$ python3 -q
>>> import numpy as np
>>> np.set_printoptions(precision=4, suppress=True, linewidth=140, sign=" ")
>>> feats = np.array([[0.6, -2.4, -0.6, 0.7],
...     [0.3, -0.5, -0.1, 1.3],
...     [-2.8, -2.7, -0.5, 1.9],
...     [1.0, 0.2, -1.4, 0.2]])
>>> print(feats)
[[ 0.6 -2.4 -0.6  0.7]
 [ 0.3 -0.5 -0.1  1.3]
 [-2.8 -2.7 -0.5  1.9]
 [ 1.   0.2 -1.4  0.2]]
>>> other = np.linalg.invert(feats)
Traceback (most recent call last):
  File "<python-input-4>", line 1, in <module>
    other = np.linalg.invert(feats)
            ^^^^^^^^^^^^^^^^
AttributeError: module 'numpy.linalg' has no attribute 'invert'
>>> other = np.linalg.inv(feats)
>>> print((np.abs(other) > 1e-9).astype(int))
[[ 1  1  1  1]
 [ 1  1  1  1]
 [ 1  1  1  1]
 [ 1  1  1  1]]
>>> print(np.linalg.inv(other))
[[ 0.6 -2.4 -0.6  0.7]
 [ 0.3 -0.5 -0.1  1.3]
 [-2.8 -2.7 -0.5  1.9]
 [ 1.   0.2 -1.4  0.2]]
>>> print(round(np.linalg.cond(feats), 4))
4.8381
>>> print(round(np.linalg.det(feats) * np.linalg.det(other), 4))
1.0
>>> proj = np.triu(np.array([[2, 1, 0, -1], [-3, -3, -1, 3], [-2, -3, -1, 3], [-2, -2, -1, 0]]), 1) + np.eye(4)
>>> other = proj @ feats @ np.linalg.inv(proj)
>>> print(np.linalg.matrix_rank(other))
4
>>> print(other)
[[-0.1 -3.  -2.3 17.6]
 [ 6.1 -3.3 -7.1 37.3]
 [ 0.2 -2.3 -7.  30.6]
 [ 1.  -0.8 -2.2 10.2]]
>>> print(np.round(np.trace(other), 4), np.trace(feats))
-0.2 -0.2
>>> vec = np.array([1, 2, 1, 0])
>>> target = feats @ vec
>>> b, lr = np.zeros(4), 1 / np.linalg.norm(feats, 2) ** 2
>>> for i in range(30):
...     b -= lr * feats.T @ (feats @ b - target)
...     if i % 10 == 0: print(i, round(np.linalg.norm(feats @ b - target), 4))
... 
0 1.3577
10 0.7594
20 0.4874
>>> print(round(float(np.linalg.cond(feats)), 4))
4.8381
>>> rng = np.random.default_rng(3588)
>>> z = rng.permutation(4)
>>> other = feats[:, z] * rng.choice([-1, 1], 4)
>>> print(other)
[[-2.4 -0.7  0.6 -0.6]
 [-0.5 -1.3  0.3 -0.1]
 [-2.7 -1.9 -2.8 -0.5]
 [ 0.2 -0.2  1.  -1.4]]
>>> Uu, _, Vh = np.linalg.svd(feats.T @ other)
>>> print(np.round(Uu @ Vh, 4) + 0)
[[ 0.  0.  1.  0.]
 [ 1.  0.  0.  0.]
 [ 0.  0.  0.  1.]
 [ 0. -1.  0.  0.]]
>>> X = np.array([[-1, 5, 5, 0, -1, 4, -2, 3],
...     [-2, 4, 4, -1, -2, 3, -3, 2],
...     [4, 10, 10, 5, 4, 9, 3, 8],
...     [4, 10, 10, 5, 4, 9, 3, 8],
...     [-2, 4, 4, -1, -2, 3, -3, 2]])
>>> Uu, sigma, Vh = np.linalg.svd(X)
>>> print(sigma.round(4) + 0)
[ 30.46    10.0593   0.       0.       0.    ]
>>> print(np.argmax(sigma[:-1] / (sigma[1:] + 1e-6)) + 1)
2
>>> other = Uu[:, :2] @ np.diag(sigma[:2]) @ Vh[:2]
>>> print(np.round(np.abs(X - other).max(), 4))
0.0
>>> print(np.linalg.matrix_rank(X, rtol=0.05))
2
>>> print(np.round(np.linalg.norm(X - other) / np.linalg.norm(X), 4))
0.0
>>> print(np.linalg.matrix_rank(other))
2
>>> print(np.round(np.linalg.norm(X - other, 2), 4), np.round(sigma[2], 4))
0.0 0.0
>>> Uu, sigma, Vh = np.linalg.svd(X)
>>> vecs = Vh[:(sigma > 1e-8).sum()]
>>> vec = X[4] + -1 * X[2] + rng.integers(2) * np.eye(8)[4]
>>> print(vec)
[-6. -6. -6. -6. -5. -6. -6. -6.]
>>> print(np.allclose(vecs.T @ vecs @ vec, vec))
False
>>> print(np.linalg.matrix_rank(np.vstack([X, vec])))
3
>>> print(round(float(np.linalg.norm(vec - vecs.T @ vecs @ vec)), 4))
0.8717
